$ python -q
>>> import numpy as np
>>> from numpy import linalg as LA
>>> np.set_printoptions(suppress=True, linewidth=160)
>>> def rd(a):
...     return np.round(a, 2) + 0
... 
>>> A = np.load("layer4.npy")
>>> A
array([[ 2,  3,  0,  0,  0,  0],
       [ 2,  0,  0,  0,  0,  0],
       [-4,  0,  0,  0,  0,  0],
       [ 0,  0,  2,  3,  0,  0],
       [ 0,  0,  2,  0,  0,  0],
       [ 0,  0, -4,  0,  0,  0],
       [ 0,  0,  0,  0,  2,  3],
       [ 0,  0,  0,  0,  2,  0],
       [ 0,  0,  0,  0, -4,  0]])
>>> P = A @ LA.solve(A.T @ A, A.T)
>>> rd(P)
array([[ 1. ,  0. ,  0. ,  0. ,  0. ,  0. ,  0. ,  0. ,  0. ],
       [ 0. ,  0.2, -0.4,  0. ,  0. ,  0. ,  0. ,  0. ,  0. ],
       [ 0. , -0.4,  0.8,  0. ,  0. ,  0. ,  0. ,  0. ,  0. ],
       [ 0. ,  0. ,  0. ,  1. ,  0. ,  0. ,  0. ,  0. ,  0. ],
       [ 0. ,  0. ,  0. ,  0. ,  0.2, -0.4,  0. ,  0. ,  0. ],
       [ 0. ,  0. ,  0. ,  0. , -0.4,  0.8,  0. ,  0. ,  0. ],
       [ 0. ,  0. ,  0. ,  0. ,  0. ,  0. ,  1. ,  0. ,  0. ],
       [ 0. ,  0. ,  0. ,  0. ,  0. ,  0. ,  0. ,  0.2, -0.4],
       [ 0. ,  0. ,  0. ,  0. ,  0. ,  0. ,  0. , -0.4,  0.8]])
>>> rd(P @ A[:, 5])
array([0., 0., 0., 0., 0., 0., 3., 0., 0.])
>>> LA.matrix_rank(np.eye(9) - P)
np.int64(3)
>>> print(rd(np.diag(P)))
[1.  0.2 0.8 1.  0.2 0.8 1.  0.2 0.8]
>>> def softmax(z):
...     e = np.exp(z - z.max(axis=-1, keepdims=True))
...     return e / e.sum(axis=-1, keepdims=True)
... 
>>> rd(softmax(10 * A[5]))
array([0.2, 0.2, 0. , 0.2, 0.2, 0.2])
>>> rd(softmax(A[5] + 3))
array([0.2, 0.2, 0. , 0.2, 0.2, 0.2])
>>> S = A @ A.T / np.sqrt(6)
>>> softmax(S).round(6).argmax(axis=1)
array([0, 0, 2, 3, 3, 5, 6, 6, 8])
>>> print(rd(softmax(S)))
[[0.95 0.02 0.   0.   0.   0.   0.   0.   0.  ]
 [0.31 0.31 0.   0.06 0.06 0.06 0.06 0.06 0.06]
 [0.   0.   0.99 0.   0.   0.   0.   0.   0.  ]
 [0.   0.   0.   0.95 0.02 0.   0.   0.   0.  ]
 [0.06 0.06 0.06 0.31 0.31 0.   0.06 0.06 0.06]
 [0.   0.   0.   0.   0.   0.99 0.   0.   0.  ]
 [0.   0.   0.   0.   0.   0.   0.95 0.02 0.  ]
 [0.06 0.06 0.06 0.06 0.06 0.06 0.31 0.31 0.  ]
 [0.   0.   0.   0.   0.   0.   0.   0.   0.99]]
>>> Q, V = LA.qr(A[:, :1])[0], LA.qr(A[:, 1:])[0]
>>> s = LA.svd(Q.T @ V, compute_uv=False)
>>> rd(np.degrees(np.arccos(s.clip(0, 1))))
array([65.91])
>>> (s > 0.9).sum()
np.int64(0)
>>> print(rd(s))
[0.41]
>>> m1 = np.load("case14.npy")
>>> m1
array([[13.,  0.,  0.,  0., -6., -9., -9., -6., -3., -3.],
       [ 0.,  4.,  0.,  0.,  0.,  0.,  0.,  0.,  0.,  0.],
       [ 0.,  0.,  4.,  0.,  0.,  0.,  0.,  0.,  0.,  0.],
       [ 0.,  0.,  0.,  4.,  0.,  0.,  0.,  0.,  0.,  0.],
       [-6.,  0.,  0.,  0.,  8.,  6.,  6.,  4.,  2.,  2.],
       [-9.,  0.,  0.,  0.,  6., 13.,  9.,  6.,  3.,  3.],
       [-9.,  0.,  0.,  0.,  6.,  9., 13.,  6.,  3.,  3.],
       [-6.,  0.,  0.,  0.,  4.,  6.,  6.,  8.,  2.,  2.],
       [-3.,  0.,  0.,  0.,  2.,  3.,  3.,  2.,  5.,  1.],
       [-3.,  0.,  0.,  0.,  2.,  3.,  3.,  2.,  1.,  5.]])
>>> w, V = LA.eigh(m1)
>>> print(rd(w))
[ 4.  4.  4.  4.  4.  4.  4.  4.  4. 41.]
>>> rd(V @ np.diag(w) @ V.T)
array([[13.,  0.,  0.,  0., -6., -9., -9., -6., -3., -3.],
       [ 0.,  4.,  0.,  0.,  0.,  0.,  0.,  0.,  0.,  0.],
       [ 0.,  0.,  4.,  0.,  0.,  0.,  0.,  0.,  0.,  0.],
       [ 0.,  0.,  0.,  4.,  0.,  0.,  0.,  0.,  0.,  0.],
       [-6.,  0.,  0.,  0.,  8.,  6.,  6.,  4.,  2.,  2.],
       [-9.,  0.,  0.,  0.,  6., 13.,  9.,  6.,  3.,  3.],
       [-9.,  0.,  0.,  0.,  6.,  9., 13.,  6.,  3.,  3.],
       [-6.,  0.,  0.,  0.,  4.,  6.,  6.,  8.,  2.,  2.],
       [-3.,  0.,  0.,  0.,  2.,  3.,  3.,  2.,  5.,  1.],
       [-3.,  0.,  0.,  0.,  2.,  3.,  3.,  2.,  1.,  5.]])
>>> np.abs(V[:, -1]).round(6).argmax()
np.int64(0)
>>> rd(V.T @ V)
array([[1., 0., 0., 0., 0., 0., 0., 0., 0., 0.],
       [0., 1., 0., 0., 0., 0., 0., 0., 0., 0.],
       [0., 0., 1., 0., 0., 0., 0., 0., 0., 0.],
       [0., 0., 0., 1., 0., 0., 0., 0., 0., 0.],
       [0., 0., 0., 0., 1., 0., 0., 0., 0., 0.],
       [0., 0., 0., 0., 0., 1., 0., 0., 0., 0.],
       [0., 0., 0., 0., 0., 0., 1., 0., 0., 0.],
       [0., 0., 0., 0., 0., 0., 0., 1., 0., 0.],
       [0., 0., 0., 0., 0., 0., 0., 0., 1., 0.],
       [0., 0., 0., 0., 0., 0., 0., 0., 0., 1.]])
>>> rd(LA.svd(m1, compute_uv=False))
array([41.,  4.,  4.,  4.,  4.,  4.,  4.,  4.,  4.,  4.])
>>> rd(np.abs(V[:, -1]))
array([0.49, 0.  , 0.  , 0.  , 0.33, 0.49, 0.49, 0.33, 0.16, 0.16])
>>> vec = np.array([-1, -1, -3, -2, 1, 2, -3, 2, 3, 0])
>>> (m1 * vec).sum(axis=1)
array([-31.,  -4., -12.,  -8.,  22.,  35.,  15.,  26.,  21.,   9.])
>>> m1 * vec
array([[-13.,  -0.,  -0.,  -0.,  -6., -18.,  27., -12.,  -9.,  -0.],
       [ -0.,  -4.,  -0.,  -0.,   0.,   0.,  -0.,   0.,   0.,   0.],
       [ -0.,  -0., -12.,  -0.,   0.,   0.,  -0.,   0.,   0.,   0.],
       [ -0.,  -0.,  -0.,  -8.,   0.,   0.,  -0.,   0.,   0.,   0.],
       [  6.,  -0.,  -0.,  -0.,   8.,  12., -18.,   8.,   6.,   0.],
       [  9.,  -0.,  -0.,  -0.,   6.,  26., -27.,  12.,   9.,   0.],
       [  9.,  -0.,  -0.,  -0.,   6.,  18., -39.,  12.,   9.,   0.],
       [  6.,  -0.,  -0.,  -0.,   4.,  12., -18.,  16.,   6.,   0.],
       [  3.,  -0.,  -0.,  -0.,   2.,   6.,  -9.,   4.,  15.,   0.],
       [  3.,  -0.,  -0.,  -0.,   2.,   6.,  -9.,   4.,   3.,   0.]])
>>> (m1 @ vec).argmax()
np.int64(5)
>>> m1 @ np.eye(10)[5]
array([-9.,  0.,  0.,  0.,  6., 13.,  9.,  6.,  3.,  3.])
>>> m1 @ vec
array([-31.,  -4., -12.,  -8.,  22.,  35.,  15.,  26.,  21.,   9.])
>>> m1 @ (2 * vec)
array([-62.,  -8., -24., -16.,  44.,  70.,  30.,  52.,  42.,  18.])
